$ python3 -q
>>> import numpy as np
>>> np.set_printoptions(precision=3, suppress=True, linewidth=140, legacy="1.25")
>>> def rd(a):
...     return np.round(a, 3) + 0
... 
>>> m1 = np.load("case8.npy")
>>> rd(m1)
array([[0.25 , 0.   , 0.25 , 0.25 , 0.25 , 0.   , 0.   , 0.   ],
       [0.   , 0.5  , 0.   , 0.25 , 0.   , 0.   , 0.25 , 0.   ],
       [0.   , 0.   , 0.25 , 0.   , 0.25 , 0.25 , 0.   , 0.25 ],
       [0.333, 0.   , 0.   , 0.333, 0.   , 0.   , 0.333, 0.   ],
       [0.   , 0.2  , 0.2  , 0.   , 0.2  , 0.2  , 0.2  , 0.   ],
       [0.2  , 0.   , 0.2  , 0.   , 0.   , 0.4  , 0.2  , 0.   ],
       [0.   , 0.   , 0.   , 0.   , 0.   , 0.   , 1.   , 0.   ],
       [0.   , 0.333, 0.333, 0.   , 0.   , 0.   , 0.   , 0.333]])
>>> f = np.array([4, 4, 0, 0, 3, 0, 4, 1])
>>> out = m1 + np.outer(f, np.eye(8)[0])
>>> rd(np.linalg.det(out) / np.linalg.det(m1)), rd(1 + np.linalg.solve(m1, f)[0])
(-31.0, -31.0)
>>> rd(out)
array([[4.25 , 0.   , 0.25 , 0.25 , 0.25 , 0.   , 0.   , 0.   ],
       [4.   , 0.5  , 0.   , 0.25 , 0.   , 0.   , 0.25 , 0.   ],
       [0.   , 0.   , 0.25 , 0.   , 0.25 , 0.25 , 0.   , 0.25 ],
       [0.333, 0.   , 0.   , 0.333, 0.   , 0.   , 0.333, 0.   ],
       [3.   , 0.2  , 0.2  , 0.   , 0.2  , 0.2  , 0.2  , 0.   ],
       [0.2  , 0.   , 0.2  , 0.   , 0.   , 0.4  , 0.2  , 0.   ],
       [4.   , 0.   , 0.   , 0.   , 0.   , 0.   , 1.   , 0.   ],
       [1.   , 0.333, 0.333, 0.   , 0.   , 0.   , 0.   , 0.333]])
